% ipython --no-banner

In [1]: import numpy as np

In [2]: np.set_printoptions(precision=2, suppress=True, linewidth=200, sign=" ")

In [3]: rd = lambda a: np.round(a, 2) + 0

In [4]: E = np.load("out0.npy")

In [5]: print(E)
[[ 6  7 -4 -5 -1 -8 -9  8  8 -4  6 -2  8]
 [ 9 10 -1 -2  2 -5 -6 11 11 -1  9  1 11]
 [ 6  7 -4 -5 -1 -8 -9  8  8 -4  6 -2  8]
 [ 6  7 -4 -5 -1 -8 -9  8  8 -4  6 -2  8]
 [ 7  8 -3 -4  0 -7 -8  9  9 -3  7 -1  9]
 [ 7  8 -3 -4  0 -7 -8  9  9 -3  7 -1  9]
 [ 9 10 -1 -2  2 -5 -6 11 11 -1  9  1 11]
 [ 6  7 -4 -5 -1 -8 -9  8  8 -4  6 -2  8]]

In [6]: # column 8 repeats column 7

In [7]: print(np.unique(E.round(6), axis=0).shape)
(3, 13)

In [8]: np.linalg.inv(E)
LinAlgError: Last 2 dimensions of the array must be square


In [9]: print(rd(np.trace(np.linalg.pinv(E) @ E)))
2.0

In [10]: print(np.abs(np.diag(np.linalg.qr(E)[1])) > 1e-9)
[ True  True False False False False False False]

In [11]: print(np.linalg.lstsq(E[:-1].T, E[-1])[2])
2

In [12]: U, sigma, VT = np.linalg.svd(E, full_matrices=False)

In [13]: print(rd(np.sqrt((sigma ** 2).sum())), rd(np.linalg.norm(E)))
67.68 67.68

In [14]: print(rd(U.T @ E @ VT.T))
[[ 66.6    0.     0.     0.     0.     0.     0.     0.  ]
 [  0.    12.01   0.     0.     0.     0.     0.     0.  ]
 [  0.     0.     0.     0.     0.     0.     0.     0.  ]
 [  0.     0.     0.     0.     0.     0.     0.     0.  ]
 [  0.     0.     0.     0.     0.     0.     0.     0.  ]
 [  0.     0.     0.     0.     0.     0.     0.     0.  ]
 [  0.     0.     0.     0.     0.     0.     0.     0.  ]
 [  0.     0.     0.     0.     0.     0.     0.     0.  ]]

In [15]: print(np.allclose(U * sigma @ VT, E))
True

In [16]: print(rd(VT @ VT.T))
[[ 1.  0.  0.  0.  0.  0.  0.  0.]
 [ 0.  1.  0.  0.  0.  0.  0.  0.]
 [ 0.  0.  1.  0.  0.  0.  0.  0.]
 [ 0.  0.  0.  1.  0.  0.  0.  0.]
 [ 0.  0.  0.  0.  1.  0.  0.  0.]
 [ 0.  0.  0.  0.  0.  1.  0.  0.]
 [ 0.  0.  0.  0.  0.  0.  1.  0.]
 [ 0.  0.  0.  0.  0.  0.  0.  1.]]

In [17]: print(rd(sigma))
[ 66.6   12.01   0.     0.     0.     0.     0.     0.  ]

In [18]: print(rd(np.abs(VT[0])))
[ 0.3   0.34  0.12  0.17  0.    0.29  0.34  0.38  0.38  0.12  0.3   0.04  0.38]

In [19]: print(rd(U.T @ U))
[[ 1.  0.  0.  0.  0.  0.  0.  0.]
 [ 0.  1.  0.  0.  0.  0.  0.  0.]
 [ 0.  0.  1.  0.  0.  0.  0.  0.]
 [ 0.  0.  0.  1.  0.  0.  0.  0.]
 [ 0.  0.  0.  0.  1.  0.  0.  0.]
 [ 0.  0.  0.  0.  0.  1.  0.  0.]
 [ 0.  0.  0.  0.  0.  0.  1.  0.]
 [ 0.  0.  0.  0.  0.  0.  0.  1.]]

In [20]: vec = np.array([3, 0, 2, 1, 0, 3, 0, 3, 0, 3, 1, 2, 1])

In [21]: h = np.maximum(E @ vec, 0)

In [22]: print(np.maximum(E @ (3 * vec), 0))
[   9  180    9    9   66   66  180    9]

In [23]: print(E.T @ h)
[ 1460  1636  -300  -476   228 -1004 -1180  1812  1812  -300  1460    52  1812]

In [24]: print(rd(np.tanh(E @ vec)))
[ 1.  1.  1.  1.  1.  1.  1.  1.]

In [25]: print(np.maximum(E @ vec, 0) - np.maximum(-E @ vec, 0))
[  3  60   3   3  22  22  60   3]

In [26]: print(np.linalg.matrix_rank(E, rtol=0.1))
2

In [27]: print(np.argsort(-np.linalg.norm(E, axis=0).round(6), kind="stable")[:3])
[  7   8  12]

In [28]: print(np.linalg.cond(E) > 100)
True

In [29]: print(rd(np.linalg.norm(E, axis=0)))
[ 20.1   22.89   9.17  11.83   3.46  20.1   22.89  25.69  25.69   9.17  20.1    4.47  25.69]

In [30]: print(np.linalg.norm(E, axis=1).argmax())
1

In [31]: print(rd(np.linalg.norm(E, "nuc")))
78.61

In [32]: print(rd(np.linalg.norm(E, 1)), rd(np.linalg.norm(E, np.inf)))
72.0 79.0

In [33]: print(rd(np.linalg.norm(E, 2)))
66.6

In [34]: F = np.load("block16.npy")

In [35]: print(F)
[[-13.03  16.68  11.17   1.88  12.98  -1.92 -14.92]
 [  9.17 -11.96  -7.93  -1.31  -9.22   1.35  10.57]
 [  8.63 -11.13  -7.35  -1.31  -8.65   1.34   9.97]
 [  0.48  -0.51  -0.37   0.    -0.4    0.03   0.5 ]
 [ -1.13   1.51   1.     0.2    1.25  -0.16  -1.32]
 [  6.1   -7.98  -5.28  -0.85  -6.12   0.96   7.  ]
 [ -0.36   0.48   0.33   0.1    0.27  -0.09  -0.38]
 [-14.24  18.37  12.21   2.04  14.33  -2.13 -16.3 ]
 [-13.03  16.71  11.12   1.96  12.98  -1.79 -14.79]
 [ -3.34   4.31   2.95   0.48   3.4   -0.41  -3.84]
 [ -5.65   7.27   4.8    0.92   5.55  -0.8   -6.44]
 [ -8.7   11.16   7.33   1.19   8.64  -1.24  -9.99]
 [ -0.85   1.14   0.69   0.08   0.79  -0.02  -1.  ]
 [ -1.14   1.51   0.94   0.18   1.15  -0.22  -1.34]]

In [36]: M2 = F / np.sqrt((F ** 2).mean(axis=1, keepdims=True))

In [37]: print(rd(np.linalg.norm(M2, axis=1)))
[ 2.65  2.65  2.65  2.65  2.65  2.65  2.65  2.65  2.65  2.65  2.65  2.65  2.65  2.65]

In [38]: print(rd(M2[2]))
[ 1.1  -1.42 -0.94 -0.17 -1.1   0.17  1.27]

In [39]: lab = F[:, 0] > np.median(F[:, 0])

In [40]: r0 = F[lab].mean(axis=0) - F[~lab].mean(axis=0)

In [41]: print(rd(r0))
[ 11.6  -14.92  -9.92  -1.68 -11.59   1.7   13.28]

In [42]: print(((F - F.mean(axis=0)) @ r0 > 0).astype(int))
[ 0  1  1  1  1  1  1  0  0  0  0  0  1  1]

In [43]: print(rd((((F - F.mean(axis=0)) @ r0 > 0) == lab).mean()))
0.93

In [44]: print(np.argsort(-np.abs(r0).round(6), kind="stable"))
[ 1  6  0  4  2  5  3]

In [45]: U, sigma, VT = np.linalg.svd(F)

In [46]: print(rd(sigma))
[ 70.31   0.23   0.21   0.2    0.17   0.14   0.09]

In [47]: M2 = U[:, :1] @ np.diag(sigma[:1]) @ VT[:1]

In [48]: print(rd(np.abs(F - M2).max()))
0.1

In [49]: print(np.linalg.matrix_rank(M2))
1

In [50]: K = np.loadtxt("arr.csv", delimiter=",")

In [51]: print(K)
[[  1.   1.   1.   2.   0.   2.   3.   2.   0.   2.   3.   1.   3.]
 [  4.   2.   4.   3.   1.   3.   5.   4.   0.   2.   3.   3.   4.]
 [  6.   2.   4.   4.   3.   6.   7.   4.   1.   2.   3.   3.   6.]
 [  8.   4.   7.   7.   6.   8.   7.   5.   2.   2.   4.   6.   6.]
 [ 10.   4.  10.  10.   6.  10.   8.   5.   5.   4.   6.   8.   8.]
 [ 12.   7.  13.  12.   8.  10.   8.   5.   8.   6.   6.  11.  11.]
 [ 14.   7.  16.  14.  10.  11.   9.   6.  10.   6.   7.  11.  13.]
 [ 17.   8.  19.  15.  13.  13.  11.   7.  13.   8.   7.  13.  13.]
 [ 17.   8.  19.  16.  15.  13.  12.   9.  16.  10.   7.  14.  15.]
 [ 19.   8.  21.  18.  17.  16.  14.  12.  19.  11.  10.  16.  16.]
 [ 19.  11.  21.  20.  18.  18.  14.  14.  19.  12.  11.  18.  17.]
 [ 21.  14.  22.  20.  20.  21.  14.  16.  21.  15.  11.  18.  20.]
 [ 23.  14.  24.  21.  22.  22.  17.  19.  24.  17.  12.  21.  22.]
 [ 25.  14.  27.  22.  24.  23.  17.  19.  27.  19.  12.  24.  25.]
 [ 28.  14.  27.  24.  26.  24.  20.  22.  30.  20.  15.  27.  26.]
 [ 31.  14.  29.  27.  29.  25.  22.  23.  32.  21.  15.  30.  27.]
 [ 33.  14.  31.  29.  30.  25.  22.  25.  33.  22.  17.  33.  30.]
 [ 33.  14.  34.  31.  31.  26.  25.  26.  36.  23.  17.  35.  33.]
 [ 35.  14.  36.  31.  33.  26.  25.  27.  39.  24.  17.  36.  36.]
 [ 35.  16.  37.  32.  35.  29.  25.  27.  41.  25.  20.  39.  36.]
 [ 37.  16.  39.  32.  36.  31.  28.  27.  43.  27.  20.  40.  36.]
 [ 37.  17.  42.  33.  36.  31.  30.  28.  45.  27.  23.  43.  38.]
 [ 40.  17.  43.  36.  38.  32.  30.  29.  45.  29.  26.  45.  39.]
 [ 43.  18.  45.  36.  40.  35.  33.  32.  46.  29.  29.  45.  42.]
 [ 43.  20.  47.  37.  40.  35.  36.  34.  49.  32.  31.  45.  45.]
 [ 43.  23.  48.  38.  41.  37.  39.  37.  49.  33.  34.  45.  46.]
 [ 45.  26.  51.  40.  44.  40.  40.  37.  51.  36.  37.  45.  47.]
 [ 48.  26.  51.  43.  47.  40.  41.  40.  53.  38.  39.  46.  47.]
 [ 50.  26.  54.  46.  49.  42.  43.  40.  54.  41.  40.  49.  50.]
 [ 52.  28.  57.  48.  51.  45.  45.  42.  54.  41.  42.  51.  50.]
 [ 55.  29.  58.  48.  51.  46.  47.  45.  55.  42.  43.  51.  51.]
 [ 58.  30.  59.  50.  54.  46.  50.  48.  56.  42.  45.  53.  52.]
 [ 59.  32.  59.  52.  55.  46.  53.  48.  58.  44.  48.  56.  52.]
 [ 62.  34.  62.  53.  56.  49.  54.  48.  58.  45.  48.  57.  53.]
 [ 63.  34.  63.  55.  57.  51.  57.  49.  61.  45.  48.  60.  55.]
 [ 66.  36.  66.  57.  57.  51.  58.  50.  63.  45.  49.  63.  55.]
 [ 68.  36.  68.  59.  57.  54.  59.  52.  63.  48.  49.  65.  57.]]

In [52]: print(np.linalg.matrix_rank(K, rtol=0.1))
1

In [53]: print(np.linalg.cond(K) > 100)
True
